In [1]: import numpy as np

In [2]: np.set_printoptions(precision=3, suppress=True, linewidth=140, legacy="1.25")

In [3]: rnd = lambda a: np.round(a, 3) + 0

In [4]: arr = np.loadtxt("case1.csv", delimiter=",")

In [5]: print(rnd(arr))
[[-0.034  0.184  0.299 -0.587  0.34   0.51  -0.395]
 [ 0.41  -0.233  0.683  0.347  0.145 -0.244 -0.332]
 [ 0.     0.038 -0.39   0.083 -0.366 -0.093 -0.835]
 [ 0.819  0.407 -0.301  0.097  0.103  0.206  0.101]
 [-0.102 -0.018  0.213  0.449 -0.446  0.735  0.058]
 [ 0.273  0.009  0.277 -0.532 -0.718 -0.165  0.151]
 [ 0.273 -0.863 -0.281 -0.184  0.067  0.251  0.017]]

In [6]: x = np.array([2, 1, 0, 0, -2, 1, 0])

In [7]: print(rnd(np.abs(np.linalg.eigvals(arr))))
[1. 1. 1. 1. 1. 1. 1.]

In [8]: print(rnd(np.sort(np.abs(np.degrees(np.angle(np.linalg.eigvals(arr)))))))
[  0.     70.285  70.285 125.037 125.037 147.202 147.202]

In [9]: print(7 - np.linalg.matrix_rank(arr - np.eye(7), tol=1e-8))
1

In [10]: cov = arr.T @ arr

In [11]: print(np.allclose(cov, cov.T))
True

In [12]: print(rnd(np.linalg.eigvalsh(cov)[::-1]))
[1. 1. 1. 1. 1. 1. 1.]

In [13]: print(rnd(np.linalg.svd(arr, compute_uv=False) ** 2))
[1. 1. 1. 1. 1. 1. 1.]

In [14]: O, Rm = np.linalg.qr(arr)

In [15]: print(abs(Rm[0, 0]), rnd(np.linalg.norm(arr[:, 0])))
1.0 1.0

In [16]: print(np.allclose(Rm.T @ Rm, arr.T @ arr))
True

In [17]: print(rnd(O.T @ O))
[[1. 0. 0. 0. 0. 0. 0.]
 [0. 1. 0. 0. 0. 0. 0.]
 [0. 0. 1. 0. 0. 0. 0.]
 [0. 0. 0. 1. 0. 0. 0.]
 [0. 0. 0. 0. 1. 0. 0.]
 [0. 0. 0. 0. 0. 1. 0.]
 [0. 0. 0. 0. 0. 0. 1.]]

In [18]: print(rnd(np.abs(np.diag(Rm))))
[1. 1. 1. 1. 1. 1. 1.]

In [19]: print(rnd(np.linalg.norm(arr, axis=0)))
[1. 1. 1. 1. 1. 1. 1.]

In [20]: print(rnd(arr[:, 6] @ arr[:, 5]))
0.0

In [21]: print(rnd(arr.T @ arr))
[[1. 0. 0. 0. 0. 0. 0.]
 [0. 1. 0. 0. 0. 0. 0.]
 [0. 0. 1. 0. 0. 0. 0.]
 [0. 0. 0. 1. 0. 0. 0.]
 [0. 0. 0. 0. 1. 0. 0.]
 [0. 0. 0. 0. 0. 1. 0.]
 [0. 0. 0. 0. 0. 0. 1.]]

In [22]: print(rnd(np.linalg.svd(arr, compute_uv=False)))
[1. 1. 1. 1. 1. 1. 1.]

In [23]: F = np.loadtxt("dump.csv", delimiter=",")

In [24]: print(F)
[[ 14.  18. -16.   0.  14. -18.]
 [ 14.  18. -16.   0.  14. -18.]
 [ 21.  27. -24.   0.  21. -27.]
 [ 42.  54. -48.   0.  42. -54.]]

In [25]: f = np.array([-3, 1])

In [26]: print(np.polyval(f, F[3]))
[-125. -161.  145.    1. -125.  163.]

In [27]: print([round(float(x), 3) for x in np.linalg.svd(F, compute_uv=False)[:3]])
[131.042, 0.0, 0.0]

In [28]: print(np.linalg.cond(F) > 100)
True

In [29]: print(np.argsort(-np.linalg.norm(F, axis=0).round(6), kind="stable")[:3])
[1 5 2]

In [30]: print(np.linalg.matrix_rank(F, rtol=0.1))
1

In [31]: left, s, Vh = np.linalg.svd(F)

In [32]: print(np.argmax(s[:-1] / (s[1:] + 1e-6)) + 1)
1

In [33]: print(rnd(s))
[131.042   0.      0.      0.   ]

In [34]: M2 = left[:, :1] @ np.diag(s[:1]) @ Vh[:1]

In [35]: print(np.linalg.matrix_rank(M2))
1

In [36]: print(rnd(np.trace(np.linalg.pinv(F) @ F)))
1.0

In [37]: print(rnd(F @ np.linalg.pinv(F) @ F))
[[ 14.  18. -16.   0.  14. -18.]
 [ 14.  18. -16.   0.  14. -18.]
 [ 21.  27. -24.   0.  21. -27.]
 [ 42.  54. -48.   0.  42. -54.]]

In [38]: print(np.abs(np.diag(np.linalg.qr(F)[1])) > 1e-9)
[ True False False False]

In [39]: left, s, Vh = np.linalg.svd(F)

In [40]: vecs = Vh[:(s > 1e-8).sum()]

In [41]: rng = np.random.default_rng(89497)

In [42]: x = F[3] + 5 * F[0] + rng.integers(2) * np.eye(6)[1]

In [43]: print(x)
[ 112.  145. -128.    0.  112. -144.]

In [44]: print(np.allclose(vecs.T @ vecs @ x, x))
False

In [45]: print(rnd(np.diag(vecs.T @ vecs)))
[0.151 0.25  0.198 0.    0.151 0.25 ]

In [46]: print(np.linalg.matrix_rank(np.vstack([F, x])))
2

In [47]: print(rnd(vecs.T @ vecs))
[[ 0.151  0.194 -0.173  0.     0.151 -0.194]
 [ 0.194  0.25  -0.222  0.     0.194 -0.25 ]
 [-0.173 -0.222  0.198  0.    -0.173  0.222]
 [ 0.     0.     0.     0.     0.     0.   ]
 [ 0.151  0.194 -0.173  0.     0.151 -0.194]
 [-0.194 -0.25   0.222  0.    -0.194  0.25 ]]

In [48]: feats = np.loadtxt("m.csv", delimiter=",")

In [49]: print(feats)
[[ 0.1  0.7 -0.7 -1.6  0.6  0.   1.5 -0.1  0.   0.5  0.6  1.8]
 [-0.5 -0.5 -0.3 -2.3  1.5 -1.6 -1.9  0.  -0.5 -0.1  0.1 -0.1]
 [-1.  -1.8  0.3  0.7 -1.1  0.5 -0.6  0.2  0.3  0.5 -0.5  0.5]
 [ 0.5 -0.1 -0.6  0.3 -1.3  1.1  1.1 -0.6  1.   0.5 -0.3 -0.4]
 [ 0.3 -0.7  0.7 -1.9 -2.1 -0.5 -0.7 -0.9 -1.3  1.2 -0.2  0. ]
 [-1.4  1.4  0.2 -1.8 -0.8  0.   0.3  1.3  0.3  1.1  0.6 -1.3]
 [ 0.7 -0.1 -0.2  0.9  0.3  0.2  1.7 -1.2  0.5 -0.4 -0.2  0.7]
 [ 0.7  0.1 -0.3  0.2 -0.4 -0.1 -0.2 -1.3 -2.   1.   0.  -1.1]
 [-1.3 -1.   1.7  1.9  0.9 -0.6 -0.6  1.5  1.9 -1.4  2.7  1.1]
 [-1.  -4.5  8.  -2.5 11.5  1.  -0.5 -6.   4.5 -0.5  4.5  1.5]
 [ 0.3  1.  -1.2  0.4  0.4  1.   1.1  0.5  0.2  0.2 -0.4 -2.1]
 [-0.7 -1.1 -0.4 -0.4  0.3 -0.2  1.  -2.4 -2.  -0.1  1.8  0.5]
 [ 1.5  0.5  0.1 -1.5 -0.1  0.9  0.9  2.1 -0.7  0.3 -2.8  1.1]
 [ 2.  -1.1  0.9 -0.5  1.4  0.3 -0.9 -0.3 -2.6 -0.5 -0.5 -0.3]
 [ 0.5 -0.5 -0.5 -1.  -0.8  1.6 -1.   1.3  2.4 -0.1  1.3 -0.4]
 [-0.5  0.9 -0.1  0.6  0.5  0.6 -0.4  0.7 -0.3  0.3 -0.6  0.6]
 [-1.   0.4  1.3 -1.  -1.6 -0.6 -1.  -1.2  2.1  1.1  0.4 -0.5]
 [-0.3 -0.5  1.7  0.6 -1.3 -0.8 -1.8  2.3  0.2 -0.4  0.   0.9]
 [ 1.6  2.  -0.3  1.5 -0.2  1.3 -1.9 -1.4 -0.8  0.8 -0.7 -2.2]
 [ 0.1 -0.2 -0.3 -0.3 -0.9  0.3  0.6 -0.1  0.4  0.4  1.4 -1.2]
 [-0.6 -0.1  1.   0.2  0.3  1.4 -0.4  2.3  0.4 -0.4  0.5 -0.9]
 [ 0.9 -0.5  0.7  0.4  0.2 -0.5  0.4 -1.5 -0.6  1.8  0.5 -1. ]
 [ 0.5  0.3  1.3  1.5 -1.6  0.5 -0.4 -0.7  0.1  0.3  1.4 -0.4]
 [ 1.  -1.4 -1.2 -0.1  2.8 -1.  -0.2 -1.1  0.3 -1.  -1.3 -0.8]
 [-0.8  1.6 -0.8 -1.3 -1.3  1.2  0.9  0.3  0.   0.5  0.6  1.9]
 [ 0.8 -1.2  0.   3.6  0.6 -1.7 -0.4 -1.1  0.8 -0.1 -0.2 -0.2]
 [-1.4  0.7  0.7 -2.   1.1 -0.2 -2.1  0.9  0.2 -0.5 -0.5  1.1]
 [-0.3 -2.4 -1.7  1.   0.5 -0.7  0.2  1.3 -0.9  0.1  0.9 -1.1]
 [ 1.7  1.3  0.3  0.3 -0.6  1.   1.3  1.3  0.2  0.6  1.   0.2]
 [-0.3  1.1  0.3 -0.2  0.   1.2 -0.9  0.4  1.5  0.9  1.5  0.6]
 [ 0.1 -1.2  0.6  1.5  0.8 -0.8 -0.7 -1.6  2.2  0.5 -1.  -1.5]
 [ 0.1  1.2 -0.5  1.5 -0.4 -2.6 -0.7  1.3  0.5 -0.2 -1.   0.3]
 [ 0.2  0.6 -0.8 -1.8 -0.8 -0.5 -1.5 -0.7 -2.   0.4  0.5  1.4]
 [-0.4  0.4 -0.3  0.6 -1.9  0.8  0.1 -0.4 -2.1 -1.1 -0.4  1.9]
 [-0.4  0.4  0.5 -0.6  0.  -1.1 -0.1 -0.8  0.2 -0.8 -1.2 -0.9]]

In [50]: x = np.array([-1, -4, -3, -3, 5, -1, 3, -4, 4, -1, -2, 3])

In [51]: print(rnd(feats @ np.ones(12)))
[ 3.4 -6.2 -2.   1.2 -6.1 -0.1  2.9 -3.4  6.8 16.   1.4 -3.7  2.3 -2.1  2.8  2.3 -1.6  0.6 -0.3  0.2  3.7  0.8  2.8 -4.   2.8  0.9 -2.
 -3.1  8.6  6.1 -1.1 -0.5 -5.  -2.8 -4.8]

In [52]: m1 = np.load("run1.npy")

In [53]: print(rnd(m1))
[[ 0.993 -0.066 -0.052 -0.066 -0.037 -0.022 -0.037]
 [-0.066  0.402 -0.465 -0.598 -0.332 -0.199 -0.332]
 [-0.052 -0.465  0.638 -0.465 -0.258 -0.155 -0.258]
 [-0.066 -0.598 -0.465  0.402 -0.332 -0.199 -0.332]
 [-0.037 -0.332 -0.258 -0.332  0.815 -0.111 -0.185]
 [-0.022 -0.199 -0.155 -0.199 -0.111  0.934 -0.111]
 [-0.037 -0.332 -0.258 -0.332 -0.185 -0.111  0.815]]

In [54]: print(rnd(np.linalg.svd(m1, compute_uv=False)))
[1. 1. 1. 1. 1. 1. 1.]

In [55]: print(rnd(np.linalg.norm(m1, axis=0)))
[1. 1. 1. 1. 1. 1. 1.]

In [56]: print(rnd(m1[:, 0] @ m1[:, 5]))
0.0

In [57]: print(rnd(np.linalg.pinv(m1)))
[[ 0.993 -0.066 -0.052 -0.066 -0.037 -0.022 -0.037]
 [-0.066  0.402 -0.465 -0.598 -0.332 -0.199 -0.332]
 [-0.052 -0.465  0.638 -0.465 -0.258 -0.155 -0.258]
 [-0.066 -0.598 -0.465  0.402 -0.332 -0.199 -0.332]
 [-0.037 -0.332 -0.258 -0.332  0.815 -0.111 -0.185]
 [-0.022 -0.199 -0.155 -0.199 -0.111  0.934 -0.111]
 [-0.037 -0.332 -0.258 -0.332 -0.185 -0.111  0.815]]

In [58]: mat = np.loadtxt("data.csv", delimiter=",")

In [59]: print(mat)
[[10.  -1.2  1.8  1.2]
 [ 5.   0.4 -2.   1.2]
 [-4.  -1.3 -1.2 -1.2]
 [ 4.5 -1.2 -0.1 -1.3]
 [ 3.5 -0.6 -0.3 -0.1]
 [ 3.   1.4 -1.  -0.3]
 [-1.5  1.  -0.1  0. ]
 [ 5.5  0.5  1.   1. ]]

In [60]: proj = mat @ np.linalg.solve(mat.T @ mat, mat.T)

In [61]: print(np.linalg.matrix_rank(np.eye(8) - proj))
4

In [62]: print(np.trace(proj))
4.0

In [63]: x = np.array([-1, 3, 0, 1])

In [64]: target = mat @ x

In [65]: print(rnd(np.linalg.lstsq(mat, target)[0]))
[-1.  3.  0.  1.]

In [66]: print(rnd(np.linalg.solve(mat.T @ mat, mat.T @ target)))
[-1.  3.  0.  1.]

In [67]: target = target + 0.3 * rng.normal(size=8)

In [68]: print(rnd(target))
[-12.239  -2.302  -0.62   -9.024  -5.181   1.009   4.615  -2.517]

In [69]: b, *_ = np.linalg.lstsq(mat, target)

In [70]: print(b.round())
[-1.  3. -0.  1.]

In [71]: print(rnd(np.linalg.norm(target - mat @ b)))
0.63
